% ipython --no-banner

In [1]: import numpy as np

In [2]: np.set_printoptions(precision=3, suppress=True, linewidth=140, legacy="1.25")

In [3]: def tidy(a):
   ...:     return np.round(a, 3) + 0
   ...: 

In [4]: mat = np.array([[2, -2, 2, 5, -1], [-5, -3, 5, 3, 2], [-1, 5, -3, 5, -5]])

In [5]: mat
Out[5]: 
array([[ 2, -2,  2,  5, -1],
       [-5, -3,  5,  3,  2],
       [-1,  5, -3,  5, -5]])

In [6]: vec = np.array([3, -3, 2, 2, 2])

In [7]: h1 = np.maximum(mat @ vec, 0)

In [8]: tidy(np.tanh(mat @ vec))
Out[8]: array([ 1.,  1., -1.])

In [9]: mat * (h1 > 1e-9)[:, None]
Out[9]: 
array([[ 2, -2,  2,  5, -1],
       [-5, -3,  5,  3,  2],
       [ 0,  0,  0,  0,  0]])

In [10]: np.maximum(mat @ vec, 0) - np.maximum(-mat @ vec, 0)
Out[10]: array([ 24,  14, -24])

In [11]: h1
Out[11]: array([24, 14,  0])

In [12]: U, sv, vt = np.linalg.svd(mat, full_matrices=False)

In [13]: tidy(np.abs(vt[0]))
Out[13]: array([0.215, 0.587, 0.547, 0.205, 0.518])

In [14]: tidy(np.sqrt((sv ** 2).sum())), tidy(np.linalg.norm(mat))
Out[14]: (13.964, 13.964)

In [15]: tidy(np.cumsum(sv ** 2) / np.sum(sv ** 2))
Out[15]: array([0.511, 0.881, 1.   ])

In [16]: tidy(sv)
Out[16]: array([9.979, 8.495, 4.824])

In [17]: tidy(sv / sv[0])
Out[17]: array([1.   , 0.851, 0.483])

In [18]: tidy(vt @ vt.T)
Out[18]: 
array([[1., 0., 0.],
       [0., 1., 0.],
       [0., 0., 1.]])

In [19]: tidy(U.T @ mat @ vt.T)
Out[19]: 
array([[9.979, 0.   , 0.   ],
       [0.   , 8.495, 0.   ],
       [0.   , 0.   , 4.824]])

In [20]: np.abs(U[:, 0]).round(6).argmax()
Out[20]: 2
